$ python3 -q
>>> import numpy as np
>>> np.set_printoptions(suppress=True, linewidth=140)
>>> def rnd(a):
...     return np.round(a, 4) + 0
... 
>>> m1 = np.array([[2, 1, 2, 1, 2],
...     [2, 2, 1, 2, 1],
...     [1, 2, 2, 1, 2],
...     [2, 1, 2, 2, 1],
...     [1, 2, 1, 2, 2]])
>>> rnd(np.linalg.norm(m1, 2))
np.float64(8.0)
>>> rnd(np.linalg.norm(m1) ** 2 / np.linalg.norm(m1, 2) ** 2)
np.float64(1.0938)
>>> rnd(np.linalg.norm(m1[1], 1)), rnd(np.linalg.norm(m1[1], np.inf))
(np.float64(8.0), np.float64(2.0))
>>> rnd(np.linalg.norm(m1, "nuc"))
np.float64(12.4721)
>>> E = np.load("sample17.npy")
>>> E
array([[ 4, -2],
       [-2,  2]])
>>> x0 = np.array([0, -1])
>>> y = E @ x0
>>> y
array([ 2, -2])
>>> rnd(np.linalg.solve(E, y + E[:, 1]))
array([0., 0.])
>>> rnd(np.linalg.solve(E, y))
array([ 0., -1.])
>>> rnd(np.linalg.solve(E.T, E[0]))
array([1., 0.])
>>> evals, vecs = np.linalg.eig(E)
>>> rnd(np.sort(np.linalg.eigvals(E.T)))
array([0.7639, 5.2361])
>>> rnd(np.prod(evals))
np.float64(4.0)
>>> rnd(np.sort(np.linalg.eigvals(E @ E)))
array([ 0.5836, 27.4164])
>>> data = np.loadtxt("test2.csv", delimiter=",")
>>> rnd(data)
array([[0.25  , 0.25  , 0.    , 0.25  , 0.25  ],
       [0.    , 0.2857, 0.1429, 0.2857, 0.2857],
       [0.2   , 0.    , 0.4   , 0.4   , 0.    ],
       [0.25  , 0.125 , 0.125 , 0.25  , 0.25  ],
       [0.1429, 0.1429, 0.2857, 0.2857, 0.1429]])
>>> # a transition matrix
>>> rnd(data.sum(axis=1))
array([1., 1., 1., 1., 1.])
>>> rnd(np.linalg.matrix_power(data, 100))
array([[0.1824, 0.1523, 0.1865, 0.2902, 0.1886],
       [0.1824, 0.1523, 0.1865, 0.2902, 0.1886],
       [0.1824, 0.1523, 0.1865, 0.2902, 0.1886],
       [0.1824, 0.1523, 0.1865, 0.2902, 0.1886],
       [0.1824, 0.1523, 0.1865, 0.2902, 0.1886]])
>>> data @ np.ones(5)
array([1., 1., 1., 1., 1.])
>>> p = np.eye(5)[3]
>>> for _ in range(3):
...     p = p @ data
...     print(p.round(4))
... 
[0.25  0.125 0.125 0.25  0.25 ]
[0.1857 0.1652 0.1705 0.2821 0.1964]
[0.1791 0.157  0.1832 0.2885 0.1922]
>>> hat = np.triu(np.array([[3, 3, 1, 2, 2],
...     [0, 1, 2, 3, 1],
...     [3, 2, 2, 3, 3],
...     [1, 1, 2, 2, 2],
...     [2, 2, 2, 2, 2]]), 1) + np.eye(5)
>>> other = hat @ data @ np.linalg.inv(hat)
>>> rnd(np.trace(other)), rnd(np.trace(data))
(np.float64(1.3286), np.float64(1.3286))
>>> np.linalg.matrix_rank(other)
np.int64(5)
>>> rnd(np.poly(other))
array([ 1.    , -1.3286,  0.3929, -0.0619, -0.002 , -0.0004])
>>> x0 = np.array([3, 1, 1, 3, 3])
>>> y = data @ x0
>>> coef, lr = np.zeros(5), 1 / np.linalg.norm(data, 2) ** 2
>>> for i in range(30):
...     coef -= lr * data.T @ (data @ coef - y)
...     if i % 5 == 0: print(i, round(np.linalg.norm(data @ coef - y), 4))
... 
0 0.4947
5 0.3023
10 0.2178
15 0.1671
20 0.1316
25 0.106
>>> rnd(np.linalg.cond(data))
np.float64(22.6586)
>>> t3 = np.stack([data, -2 * data, data[::-1]])
>>> t3.shape
(3, 5, 5)
>>> np.linalg.matrix_rank(t3)
array([5, 5, 5])
>>> rnd(np.einsum("bij,cij->bc", t3, t3))
array([[ 1.3185, -2.6371,  1.11  ],
       [-2.6371,  5.2742, -2.22  ],
       [ 1.11  , -2.22  ,  1.3185]])
>>> rnd(t3.sum(axis=0))
array([[-0.1071, -0.1071,  0.2857,  0.0357, -0.1071],
       [ 0.25  , -0.1607, -0.0179, -0.0357, -0.0357],
       [ 0.    ,  0.    ,  0.    ,  0.    ,  0.    ],
       [-0.25  ,  0.1607,  0.0179,  0.0357,  0.0357],
       [ 0.1071,  0.1071, -0.2857, -0.0357,  0.1071]])
>>> (t3 @ data.T).shape
(3, 5, 5)
>>> th = np.radians(135)
>>> r_ = np.eye(5)
>>> r_[1, 1] = r_[2, 2] = np.cos(th)
>>> r_[1, 2], r_[2, 1] = -np.sin(th), np.sin(th)
>>> rnd(r_)
array([[ 1.    ,  0.    ,  0.    ,  0.    ,  0.    ],
       [ 0.    , -0.7071, -0.7071,  0.    ,  0.    ],
       [ 0.    ,  0.7071, -0.7071,  0.    ,  0.    ],
       [ 0.    ,  0.    ,  0.    ,  1.    ,  0.    ],
       [ 0.    ,  0.    ,  0.    ,  0.    ,  1.    ]])
>>> other = data @ r_.T
>>> rnd(np.linalg.svd(data, compute_uv=False)), rnd(np.linalg.svd(other, compute_uv=False))
(array([1.0299, 0.4399, 0.237 , 0.0784, 0.0455]), array([1.0299, 0.4399, 0.237 , 0.0784, 0.0455]))
>>> rnd(np.linalg.det(r_)), rnd(np.trace(r_))
(np.float64(1.0), np.float64(1.5858))
>>> np.allclose(np.linalg.norm(data, axis=1), np.linalg.norm(other, axis=1))
True
>>> rnd(other)
array([[ 0.25  , -0.1768,  0.1768,  0.25  ,  0.25  ],
       [ 0.    , -0.303 ,  0.101 ,  0.2857,  0.2857],
       [ 0.2   , -0.2828, -0.2828,  0.4   ,  0.    ],
       [ 0.25  , -0.1768,  0.    ,  0.25  ,  0.25  ],
       [ 0.1429, -0.303 , -0.101 ,  0.2857,  0.1429]])
